In [1]: import numpy as np

In [2]: import numpy.linalg as la

In [3]: np.set_printoptions(suppress=True, linewidth=100)

In [4]: tidy = lambda a: np.round(a, 2) + 0

In [5]: F = np.loadtxt("data.csv", delimiter=",")

In [6]: tidy(F)
Out[6]: 
array([[0.08, 0.05, 0.09, 0.03, 0.09, 0.06, 0.01, 0.06, 0.09, 0.1 , 0.08, 0.07, 0.06, 0.03, 0.08],
       [0.02, 0.12, 0.02, 0.13, 0.03, 0.15, 0.07, 0.  , 0.03, 0.1 , 0.13, 0.02, 0.07, 0.08, 0.03],
       [0.06, 0.06, 0.06, 0.09, 0.07, 0.07, 0.08, 0.01, 0.09, 0.07, 0.06, 0.08, 0.09, 0.07, 0.09],
       [0.02, 0.07, 0.15, 0.07, 0.13, 0.13, 0.03, 0.  , 0.05, 0.03, 0.08, 0.12, 0.  , 0.05, 0.07],
       [0.15, 0.07, 0.02, 0.02, 0.15, 0.1 , 0.1 , 0.02, 0.  , 0.03, 0.1 , 0.13, 0.05, 0.02, 0.05],
       [0.08, 0.08, 0.08, 0.05, 0.07, 0.13, 0.08, 0.07, 0.02, 0.02, 0.13, 0.  , 0.08, 0.05, 0.05],
       [0.03, 0.04, 0.01, 0.13, 0.13, 0.04, 0.01, 0.03, 0.07, 0.06, 0.07, 0.12, 0.07, 0.06, 0.09],
       [0.07, 0.08, 0.05, 0.1 , 0.1 , 0.05, 0.07, 0.08, 0.11, 0.02, 0.03, 0.13, 0.  , 0.11, 0.  ],
       [0.09, 0.05, 0.07, 0.07, 0.09, 0.03, 0.03, 0.12, 0.03, 0.02, 0.07, 0.1 , 0.02, 0.12, 0.09],
       [0.12, 0.  , 0.1 , 0.03, 0.12, 0.07, 0.  , 0.05, 0.11, 0.07, 0.12, 0.04, 0.08, 0.03, 0.05],
       [0.03, 0.07, 0.03, 0.12, 0.11, 0.  , 0.03, 0.01, 0.12, 0.08, 0.11, 0.03, 0.11, 0.08, 0.08],
       [0.06, 0.04, 0.09, 0.01, 0.09, 0.1 , 0.11, 0.01, 0.04, 0.09, 0.03, 0.06, 0.05, 0.11, 0.1 ],
       [0.08, 0.01, 0.07, 0.07, 0.09, 0.06, 0.1 , 0.1 , 0.04, 0.03, 0.08, 0.08, 0.07, 0.07, 0.06],
       [0.05, 0.08, 0.1 , 0.08, 0.06, 0.05, 0.05, 0.09, 0.01, 0.06, 0.01, 0.1 , 0.08, 0.06, 0.1 ],
       [0.11, 0.02, 0.03, 0.06, 0.08, 0.11, 0.02, 0.02, 0.09, 0.02, 0.03, 0.14, 0.14, 0.09, 0.08]])

In [7]: u, v = F[14], F[13]

In [8]: tidy(u @ u)
Out[8]: np.float64(0.09)

In [9]: tidy(u @ v)
Out[9]: np.float64(0.07)

In [10]: pr = (u @ v) / (u @ u) * u

In [11]: tidy(v - pr)
Out[11]: 
array([-0.02,  0.07,  0.08,  0.03,  0.01, -0.02,  0.04,  0.08, -0.05,  0.05, -0.01,  0.  , -0.02,
        0.  ,  0.05])

In [12]: tidy(pr)
Out[12]: array([0.08, 0.01, 0.02, 0.04, 0.05, 0.08, 0.01, 0.01, 0.07, 0.01, 0.02, 0.1 , 0.1 , 0.07, 0.05])

In [13]: la.matrix_rank(np.outer(u, v))
Out[13]: np.int64(1)

In [14]: tidy((v - pr) @ u)
Out[14]: np.float64(0.0)

In [15]: M = np.load("case7.npy")

In [16]: M
Out[16]: 
array([[ 1,  0,  1,  1, -2,  1,  0, -1, -2,  2,  0,  1,  1],
       [ 0,  0,  0,  1,  2, -1, -2,  1,  0,  1,  0,  1, -2],
       [ 1, -2,  1,  2,  2,  1,  1,  2, -1,  2,  0, -1,  1],
       [ 1,  1,  1,  1,  0,  0, -1, -1, -1, -2, -2,  1,  1],
       [ 0, -1,  0, -1, -2,  1, -1,  2, -1,  1, -2, -1,  2],
       [ 2,  1,  1,  0,  0,  0, -1,  1, -2, -1,  2, -1,  1],
       [ 0, -2, -2, -2, -2,  2,  0, -2,  2, -2, -2,  1,  0],
       [ 2, -1, -1,  2,  0,  0,  1,  0,  0,  2,  2,  1, -1],
       [ 2,  2, -1, -2,  0,  0, -2,  1,  0, -1, -1,  2, -1],
       [ 2,  2, -2,  1,  0, -2,  2,  1, -1,  0,  1, -2, -1],
       [-1, -2, -2, -1, -2,  1,  0, -2,  1,  2,  0, -2,  2],
       [-1,  2,  0, -2,  0, -2, -2,  1,  2, -2,  0,  0, -2],
       [ 2,  0,  0,  2,  1, -2,  2,  1,  1,  0, -1,  0,  2]])

In [17]: np.allclose(M, M.T)
Out[17]: False

In [18]: q, r_ = la.qr(M)

In [19]: q.shape, r_.shape
Out[19]: ((13, 13), (13, 13))

In [20]: tidy(np.abs(np.diag(r_)))
Out[20]: array([5.  , 5.1 , 4.19, 3.98, 3.84, 2.11, 3.29, 3.25, 1.54, 2.97, 3.47, 1.75, 1.21])

In [21]: Y = np.array([[0, 0],
    ...:     [-4, 7],
    ...:     [-3, 0],
    ...:     [-6, 9],
    ...:     [-9, 5],
    ...:     [7, 9],
    ...:     [-1, -4],
    ...:     [-5, -7],
    ...:     [1, -1],
    ...:     [5, 4],
    ...:     [-5, 1],
    ...:     [1, 8],
    ...:     [7, -3]])

In [22]: la.matrix_rank(np.vstack([M, Y.T]))
Out[22]: np.int64(13)

In [23]: print(np.einsum("ij->j", M))
[11  0 -4  2 -3 -1 -3  4 -2  2 -3  0  3]

In [24]: Y @ M
Traceback (most recent call last):
  Cell In[24], line 1
    Y @ M
ValueError: matmul: Input operand 1 has a mismatch in its core dimension 0, with gufunc signature (n?,k),(k,m?)->(n?,m?) (size 13 is different from 2)


In [25]: Y.T @ M.T
Out[25]: 
array([[ 37, -42, -14,   0,  53, -22,  71, -12,  -1, -44,  78, -35, -22],
       [ 30,  29,   3,  23, -38,  -7, -14,  28,  11, -21, -25, -25, -18]])

In [26]: W1 = np.array([[0, 2, 2, -2],
    ...:     [1, -1, 2, -2],
    ...:     [0, -2, 0, 2],
    ...:     [2, 1, -1, -1],
    ...:     [2, 1, -2, 2],
    ...:     [1, 2, 2, 1],
    ...:     [2, 2, -2, -2],
    ...:     [0, 2, 1, 0],
    ...:     [-2, 2, 1, 2],
    ...:     [-1, 0, 1, 0],
    ...:     [-2, 0, 2, 2],
    ...:     [-1, -2, 2, 0],
    ...:     [0, -1, 1, 1]])

In [27]: beta = np.array([0, -3, -2, 1])

In [28]: H = np.maximum(M @ W1 + beta, 0)

In [29]: H
Out[29]: 
array([[ 0,  0,  7,  0],
       [ 0,  0,  0,  5],
       [10, 10,  0,  5],
       [ 8,  0,  0,  0],
       [ 0,  0,  3,  0],
       [ 1,  0,  7,  0],
       [ 0,  1,  0,  1],
       [ 0,  7,  3,  0],
       [ 0,  0, 13,  0],
       [ 8,  9,  0,  0],
       [ 0,  0,  0,  5],
       [ 0,  0,  1,  5],
       [ 8,  6,  0,  0]])

In [30]: la.matrix_rank(H)
Out[30]: np.int64(4)

In [31]: (H > 0).astype(int)
Out[31]: 
array([[0, 0, 1, 0],
       [0, 0, 0, 1],
       [1, 1, 0, 1],
       [1, 0, 0, 0],
       [0, 0, 1, 0],
       [1, 0, 1, 0],
       [0, 1, 0, 1],
       [0, 1, 1, 0],
       [0, 0, 1, 0],
       [1, 1, 0, 0],
       [0, 0, 0, 1],
       [0, 0, 1, 1],
       [1, 1, 0, 0]])

In [32]: W2 = np.array([[2, -2], [-1, -3], [-2, 2], [1, -2]])

In [33]: W1 @ W2
Out[33]: 
array([[ -8,   2],
       [ -3,   9],
       [  4,   2],
       [  4,  -7],
       [  9, -15],
       [ -3,  -6],
       [  4, -10],
       [ -4,  -4],
       [ -6,  -4],
       [ -4,   4],
       [ -6,   4],
       [ -4,  12],
       [  0,   3]])

In [34]: print((H @ W2).round(6).argmax(axis=1))
[1 0 0 0 1 1 0 0 1 0 0 0 0]

In [35]: H @ W2
Out[35]: 
array([[-14,  14],
       [  5, -10],
       [ 15, -60],
       [ 16, -16],
       [ -6,   6],
       [-12,  12],
       [  0,  -5],
       [-13, -15],
       [-26,  26],
       [  7, -43],
       [  5, -10],
       [  3,  -8],
       [ 10, -34]])

In [36]: X = np.load("layer14.npy")

In [37]: print(X)
[[ 0.   0.3 -1.   0.7 -2.4]
 [-0.3 -0.1 -0.7 -1.7 -1.2]
 [-1.4 -1.5  1.   0.4  5.7]
 [-0.8  2.3  0.2  1.7  0. ]
 [-0.2  0.  -1.6  0.5 -0.3]
 [-0.3  0.8  1.7 -0.3  1.8]
 [-0.6 -0.9 -1.  -2.3 -2.7]
 [ 0.2  0.7  0.1 -1.6  0.3]
 [ 1.4 -0.1  0.2 -0.7  3.6]
 [-1.9  0.4 -0.1 -0.5  3. ]
 [ 1.6  1.6 -0.1 -0.7 -1.5]
 [ 0.9  0.2 -1.4  2.3 -2.7]
 [ 0.2  0.3  0.2 -0.2  1.2]]

In [38]: C2 = X.T @ X

In [39]: tidy(np.diag(C2))
Out[39]: array([12.2 , 12.44, 11.05, 21.18, 83.34])

In [40]: data = np.load("arr.npy")

In [41]: data
Out[41]: 
array([[-2,  3,  0,  1,  1,  1, -2, -1,  3],
       [-2,  1, -3, -2, -1, -2, -1,  1,  2],
       [ 3, -1, -2, -1,  3,  0, -2,  1, -3],
       [-2,  0, -2,  0,  2,  1,  0,  0,  0],
       [-2, -1, -1,  3, -1,  3, -2,  1, -1],
       [ 3,  1, -1,  1,  3, -1, -1,  2,  0],
       [ 3, -3,  2, -1,  0,  0,  0, -3,  3],
       [-2, -1, -1,  3, -1,  3, -2,  1, -1],
       [ 0, -1, -2, -1, -1, -2, -2, -1, -3]])

In [42]: # rows 4 and 7 are equal

In [43]: T = np.stack([M, -1 * M, M[::-1]])

In [44]: print(tidy(la.norm(T, axis=(1, 2))))
[17.89 17.89 17.89]

In [45]: (T @ M.T).shape
Out[45]: (3, 13, 13)

In [46]: la.matrix_rank(T.reshape(3, -1))
Out[46]: np.int64(2)

In [47]: Uu, sig, Vh = la.svd(data)

In [48]: vecs = Vh[:(sig > 1e-8).sum()]

In [49]: rng = np.random.default_rng(18)

In [50]: vec = data[4] + 5 * data[5] + rng.integers(2) * np.eye(9)[2]

In [51]: vec
Out[51]: array([13.,  4., -5.,  8., 14., -2., -7., 11., -1.])

In [52]: tidy(vecs.T @ vecs)
Out[52]: 
array([[ 0.83, -0.14,  0.23, -0.04,  0.12, -0.13, -0.13,  0.13,  0.  ],
       [-0.14,  0.89,  0.19, -0.03,  0.1 , -0.11, -0.11,  0.11,  0.  ],
       [ 0.23,  0.19,  0.7 ,  0.05, -0.17,  0.18,  0.18, -0.18,  0.  ],
       [-0.04, -0.03,  0.05,  0.99,  0.03, -0.03, -0.03,  0.03,  0.  ],
       [ 0.12,  0.1 , -0.17,  0.03,  0.91,  0.1 ,  0.1 , -0.1 ,  0.  ],
       [-0.13, -0.11,  0.18, -0.03,  0.1 ,  0.9 , -0.1 ,  0.1 ,  0.  ],
       [-0.13, -0.11,  0.18, -0.03,  0.1 , -0.1 ,  0.9 ,  0.1 ,  0.  ],
       [ 0.13,  0.11, -0.18,  0.03, -0.1 ,  0.1 ,  0.1 ,  0.89,  0.  ],
       [ 0.  ,  0.  ,  0.  ,  0.  ,  0.  ,  0.  ,  0.  ,  0.  ,  1.  ]])

In [53]: la.matrix_rank(np.vstack([data, vec]))
Out[53]: np.int64(9)

In [54]: tidy(la.norm(vec - vecs.T @ vecs @ vec))
Out[54]: np.float64(0.55)
